In [1]: import numpy as np

In [2]: import numpy.linalg as la

In [3]: np.set_printoptions(suppress=True, linewidth=200)

In [4]: E = np.array([[3, 0, 3], [3, 0, -1], [0, -3, 3]])

In [5]: vec = np.array([-7, 9, -1])

In [6]: target = E @ vec

In [7]: target
Out[7]: array([-24, -20, -30])

In [8]: np.round(la.solve(E.T, E[2]), 2)
Out[8]: array([ 0., -0.,  1.])

In [9]: np.round(la.solve(E, target + E[:, 2]), 2)
Out[9]: array([-7.,  9., -0.])

In [10]: E - E[0]
Out[10]: 
array([[ 0,  0,  0],
       [ 0,  0, -4],
       [-3, -3,  0]])

In [11]: E.sum(axis=1)
Out[11]: array([6, 2, 0])

In [12]: np.zeros(3, 3)
TypeError: Cannot interpret '3' as a data type


In [13]: np.round(E.mean(axis=0), 2)
Out[13]: array([ 2.  , -1.  ,  1.67])

In [14]: E[:, 3]
IndexError: index 3 is out of bounds for axis 1 with size 3


In [15]: out = la.invert(E)
AttributeError: module 'numpy.linalg' has no attribute 'invert'


In [16]: out = la.inv(E)

In [17]: round(float(la.det(E) * la.det(out)), 2)
Out[17]: 1.0

In [18]: round(float(la.slogdet(E)[0]), 2)
Out[18]: -1.0

In [19]: O, vecs = la.qr(E[:, :1])[0], la.qr(E[:, 1:])[0]

In [20]: sv = la.svd(O.T @ vecs, compute_uv=False)

In [21]: round(la.norm(O @ O.T - vecs @ vecs.T, 2), 2)
Out[21]: np.float64(1.0)

In [22]: (sv > 0.9).sum()
Out[22]: np.int64(0)

In [23]: w1 = np.array([[3, 4, 5, -5, -5, 2], [-5, -4, -3, 5, -2, 3], [-2, 3, -5, -4, 4, 3]])

In [24]: beta = np.array([0, 2, 0, 1, 1, 1])

In [25]: act = np.maximum(E @ w1 + beta, 0)

In [26]: (act > 0).astype(int)
Out[26]: 
array([[1, 1, 0, 0, 0, 1],
       [1, 1, 1, 0, 0, 1],
       [1, 1, 0, 0, 1, 1]])

In [27]: C = np.array([[-5, -9], [6, 5], [-7, 3], [-8, 5], [4, 2], [1, -5]])

In [28]: w1 @ C
Out[28]: 
array([[ -4, -37],
       [-23,  22],
       [114,  -9]])

In [29]: (act @ C).round(6).argmax(axis=1)
Out[29]: array([0, 1, 0])
